In [1]: import numpy as np

In [2]: np.set_printoptions(suppress=True, linewidth=140)

In [3]: m1 = np.array([[-2, 5, 0, -2, 2], [-2, 3, -5, 3, 0], [-4, -4, -5, -4, -5]])

In [4]: m1[:, 1] = 4 * m1[:, 2]

In [5]: m1
Out[5]: 
array([[ -2,   0,   0,  -2,   2],
       [ -2, -20,  -5,   3,   0],
       [ -4, -20,  -5,  -4,  -5]])

In [6]: # column 1 dominates

In [7]: vec = np.array([-3, 1, -5, -5, 4])

In [8]: np.sign((m1 @ vec).round(6))
Out[8]: array([ 1, -1,  1])

In [9]: np.linalg.norm(m1 @ vec) <= np.linalg.norm(m1, 2) * np.linalg.norm(vec) + 1e-9
Out[9]: np.True_

In [10]: m1 @ np.eye(5)[3]
Out[10]: array([-2.,  3., -4.])

In [11]: vec @ m1
Traceback (most recent call last):
  Cell In[11], line 1
    vec @ m1
ValueError: matmul: Input operand 1 has a mismatch in its core dimension 0, with gufunc signature (n?,k),(k,m?)->(n?,m?) (size 3 is different from 5)


In [12]: m1 @ (2 * vec)
Out[12]: array([48, -8, 34])

In [13]: m1 @ vec
Out[13]: array([24, -4, 17])

In [14]: M2 = np.array([[9, 7, -1], [-2, 5, 6], [9, -9, 4], [5, 4, -5], [9, 4, 5]])

In [15]: np.einsum("ik,kj->ji", m1, M2)
Out[15]: 
array([[ -10,   -8, -106],
       [ -14,  -57, -119],
       [  22, -153, -141]])

In [16]: m1 @ M2
Out[16]: 
array([[ -10,  -14,   22],
       [  -8,  -57, -153],
       [-106, -119, -141]])

In [17]: np.linalg.matrix_rank(np.vstack([m1, M2.T]))
Out[17]: np.int64(5)

In [18]: np.vstack([m1, M2.T]).shape
Out[18]: (6, 5)

In [19]: np.einsum("ij->j", m1)
Out[19]: array([ -8, -40, -10,  -3,  -3])

In [20]: np.einsum("ij,ij->i", m1, m1)
Out[20]: array([ 12, 438, 482])

In [21]: M2 = m1 / np.linalg.norm(m1, axis=1, keepdims=True)

In [22]: gram = M2 @ M2.T

In [23]: round(np.degrees(np.arccos(np.clip(gram[0, 2], -1, 1))), 1)
Out[23]: np.float64(85.5)

In [24]: gram.round(1) + 0
Out[24]: 
array([[1. , 0. , 0.1],
       [0. , 1. , 0.9],
       [0.1, 0.9, 1. ]])

In [25]: np.round(np.linalg.norm(M2, axis=1), 1)
Out[25]: array([1., 1., 1.])

In [26]: T = np.stack([m1, 5 * m1, m1[::-1]])

In [27]: (T @ m1.T).shape
Out[27]: (3, 3, 3)

In [28]: np.round(np.linalg.norm(T, axis=(1, 2)), 1)
Out[28]: array([ 30.5, 152.6,  30.5])

In [29]: T.shape
Out[29]: (3, 3, 5)

In [30]: np.linalg.matrix_rank(T.reshape(3, -1))
Out[30]: np.int64(2)

In [31]: gram = m1.T @ m1

In [32]: np.diag(gram)
Out[32]: array([ 24, 800,  50,  29,  29])

In [33]: np.linalg.matrix_rank(gram)
Out[33]: np.int64(3)

In [34]: np.trace(gram), (m1 ** 2).sum()
Out[34]: (np.int64(932), np.int64(932))

In [35]: M = np.array([[1, -1, 1, -1, -1, 1, -1, 1],
    ...:     [1, -1, -1, 1, 1, -1, -1, 1],
    ...:     [1, -1, 1, -1, 1, -1, 1, -1]])

In [36]: vec = np.array([2, 2, 1, 2, 2, 1, 1, 0])

In [37]: np.sign((M @ vec).round(6))
Out[37]: array([-1,  1,  1])

In [38]: np.linalg.norm(M @ vec) <= np.linalg.norm(M, 2) * np.linalg.norm(vec) + 1e-9
Out[38]: np.True_

In [39]: M * vec
Out[39]: 
array([[ 2, -2,  1, -2, -2,  1, -1,  0],
       [ 2, -2, -1,  2,  2, -1, -1,  0],
       [ 2, -2,  1, -2,  2, -1,  1,  0]])

In [40]: M @ np.ones(8)
Out[40]: array([0., 0., 0.])

In [41]: (M * vec).sum(axis=1)
Out[41]: array([-3,  1,  1])

In [42]: M @ np.eye(8)[6]
Out[42]: array([-1., -1.,  1.])

In [43]: f, g = M[0], M[2]

In [44]: f @ g
Out[44]: np.int64(0)

In [45]: p = (f @ g) / (f @ f) * f

In [46]: p
Out[46]: array([ 0., -0.,  0., -0., -0.,  0., -0.,  0.])

In [47]: np.round(np.linalg.norm(f + g) ** 2 + np.linalg.norm(f - g) ** 2, 1)
Out[47]: np.float64(32.0)

In [48]: M2 = np.array([[1, 2, 2],
    ...:     [1, 2, 0],
    ...:     [1, 0, 2],
    ...:     [2, 1, 1],
    ...:     [1, 1, 0],
    ...:     [3, 1, 2],
    ...:     [2, 3, 1],
    ...:     [1, 2, 1]])

In [49]: M @ M2
Out[49]: 
array([[ 0, -2,  5],
       [-2,  0, -1],
       [-2,  0,  1]])

In [50]: np.linalg.matrix_rank(M @ M2)
Out[50]: np.int64(3)

In [51]: np.vstack([M, M2.T]).shape
Out[51]: (6, 8)

In [52]: np.einsum("ik,kj->ij", M, M2)
Out[52]: 
array([[ 0, -2,  5],
       [-2,  0, -1],
       [-2,  0,  1]])

In [53]: np.einsum("ij,ij->i", M, M)
Out[53]: array([8, 8, 8])

In [54]: arr = np.loadtxt("dump.csv", delimiter=",")

In [55]: arr
Out[55]: 
array([[-1., -2.,  0., -2.,  0.],
       [-2., -1.,  0., -2.,  0.],
       [ 0.,  0., -1.,  0., -2.],
       [-2., -2.,  0., -1.,  0.],
       [ 0.,  0., -2.,  0., -1.]])

In [56]: # splits into 2 blocks

In [57]: vec = np.array([1, -1, -1, -2, 2])

In [58]: y = arr @ vec

In [59]: y
Out[59]: array([ 5.,  3., -3.,  2.,  0.])

In [60]: np.round(np.linalg.solve(arr, y), 1)
Out[60]: array([ 1., -1., -1., -2.,  2.])

In [61]: data = np.loadtxt("block19.csv", delimiter=",")

In [62]: data
Out[62]: 
array([[ -0.1,  -1.5,  -0.6,   1.6],
       [ -0.3,   6.7,  -3.4,  -3.5],
       [ -0.6,  -1. ,  -2.9,   7.7],
       [  1.2,   4.5,   1.5,  -5.4],
       [ -0.9,   1.2,   6.1,   2. ],
       [ -1.2,  -0.3,  10.4,  -7.7],
       [ -2.6,   4.9,  -2.6,   0.5],
       [  3.9,  -2.6,  -2.9,   1.3],
       [ -2.5,  -0.9,   2.3,   6.7],
       [ -0.2,   1. ,  -1.5,   1.8],
       [  0.1,   0.7,  -0.8,  -6.8],
       [  4.5,   1. ,  -3.4,  -7.9],
       [ -1.3,  -1. ,   5.3,   3.3],
       [ -0.2,   4.7,   4.5,  -0.7],
       [ -3. ,  -0.2,   7.2,   0.8],
       [  3.8,   6.1,   0.2,   1.9],
       [  7.8,   0.6,   5.2, -11.9],
       [ -1.3,   0.5,  -6.2,   7. ],
       [  1. ,   1.7,   0. ,  -0.3],
       [  3.3,  -0.7,  12.5,   1.7],
       [  5.2,   5. ,   3.5,   5. ]])

In [63]: gram = np.cov(data, rowvar=False)

In [64]: gram.round(1)
Out[64]: 
array([[ 8.3,  0.8,  0.7, -6. ],
       [ 0.8,  7.5, -2.3, -2.1],
       [ 0.7, -2.3, 24. , -4.4],
       [-6. , -2.1, -4.4, 28. ]])

In [65]: np.round(np.corrcoef(data[:, 1], data[:, 0])[0, 1], 1)
Out[65]: np.float64(0.1)

In [66]: gram.shape
Out[66]: (4, 4)

In [67]: np.round(data.std(axis=0), 1)
Out[67]: array([2.8, 2.7, 4.8, 5.2])

In [68]: np.round(np.linalg.eigvalsh(gram)[::-1], 1)
Out[68]: array([32.1, 22.2,  6.9,  6.5])

In [69]: np.argsort(-data.std(axis=0).round(6), kind="stable")
Out[69]: array([3, 2, 0, 1])

In [70]: K = np.loadtxt("sample19.csv", delimiter=",")

In [71]: K.round(1)
Out[71]: 
array([[ 0.7,  0.3, -0.2,  0.2,  0.1],
       [ 0.3,  0.6,  0.2, -0.3, -0.1],
       [-0.2,  0.2,  0.9,  0.1,  0.1],
       [ 0.2, -0.3,  0.1,  0.8, -0.1],
       [ 0.1, -0.1,  0.1, -0.1,  1. ]])

In [72]: # null space of dimension 1

In [73]: vec = np.array([3, -1, -3, 2, -3])

In [74]: np.round(K @ vec, 1)
Out[74]: array([ 2.3, -0.2, -3.4,  2.5, -2.7])

In [75]: np.round(np.eye(5) - K, 1) + 0
Out[75]: 
array([[ 0.3, -0.3,  0.2, -0.2, -0.1],
       [-0.3,  0.4, -0.2,  0.3,  0.1],
       [ 0.2, -0.2,  0.1, -0.1, -0.1],
       [-0.2,  0.3, -0.1,  0.2,  0.1],
       [-0.1,  0.1, -0.1,  0.1,  0. ]])

In [76]: np.round(np.trace(np.linalg.pinv(K) @ K), 1)
Out[76]: np.float64(4.0)

In [77]: rk = np.linalg.matrix_rank(K)

In [78]: rk
Out[78]: np.int64(4)

In [79]: null = np.linalg.svd(K)[2][rk:].T

In [80]: [int(np.linalg.matrix_rank(K[:i])) for i in range(1, len(K) + 1)]
Out[80]: [1, 2, 3, 4, 4]

In [81]: np.allclose(K @ null, 0)
Out[81]: True

In [82]: np.linalg.matrix_rank(K.T @ K), np.linalg.matrix_rank(K @ K.T)
Out[82]: (np.int64(4), np.int64(4))

In [83]: [int(np.linalg.matrix_rank(np.delete(K, i, axis=0))) for i in range(5)]
Out[83]: [4, 4, 4, 4, 4]

In [84]: null.shape
Out[84]: (5, 1)

In [85]: np.round(K @ null, 1) + 0
Out[85]: 
array([[0.],
       [0.],
       [0.],
       [0.],
       [0.]])

In [86]: ang = np.radians(15)

In [87]: r_ = np.eye(5)

In [88]: r_[0, 0] = r_[1, 1] = np.cos(ang)

In [89]: r_[0, 1], r_[1, 0] = -np.sin(ang), np.sin(ang)

In [90]: r_.round(1)
Out[90]: 
array([[ 1. , -0.3,  0. ,  0. ,  0. ],
       [ 0.3,  1. ,  0. ,  0. ,  0. ],
       [ 0. ,  0. ,  1. ,  0. ,  0. ],
       [ 0. ,  0. ,  0. ,  1. ,  0. ],
       [ 0. ,  0. ,  0. ,  0. ,  1. ]])

In [91]: M2 = K @ r_.T

In [92]: round(np.linalg.det(r_), 1), np.round(np.trace(r_), 1)
Out[92]: (np.float64(1.0), np.float64(4.9))

In [93]: np.allclose(np.linalg.norm(K, axis=1), np.linalg.norm(M2, axis=1))
Out[93]: True

In [94]: gram = K.T @ K

In [95]: np.linalg.matrix_rank(gram)
Out[95]: np.int64(4)

In [96]: np.allclose(gram, gram.T)
Out[96]: True

In [97]: F = np.load("run10.npy")

In [98]: F
Out[98]: 
array([[4, 2, 3, 4],
       [0, 2, 2, 4],
       [0, 0, 4, 1],
       [0, 0, 0, 5]])

In [99]: # triangular

In [100]: U, sig, Vt = np.linalg.svd(K, full_matrices=False)

In [101]: np.round(U.T @ K @ Vt.T, 1) + 0
Out[101]: 
array([[1., 0., 0., 0., 0.],
       [0., 1., 0., 0., 0.],
       [0., 0., 1., 0., 0.],
       [0., 0., 0., 1., 0.],
       [0., 0., 0., 0., 0.]])

In [102]: np.round(Vt @ Vt.T, 1) + 0
Out[102]: 
array([[1., 0., 0., 0., 0.],
       [0., 1., 0., 0., 0.],
       [0., 0., 1., 0., 0.],
       [0., 0., 0., 1., 0.],
       [0., 0., 0., 0., 1.]])
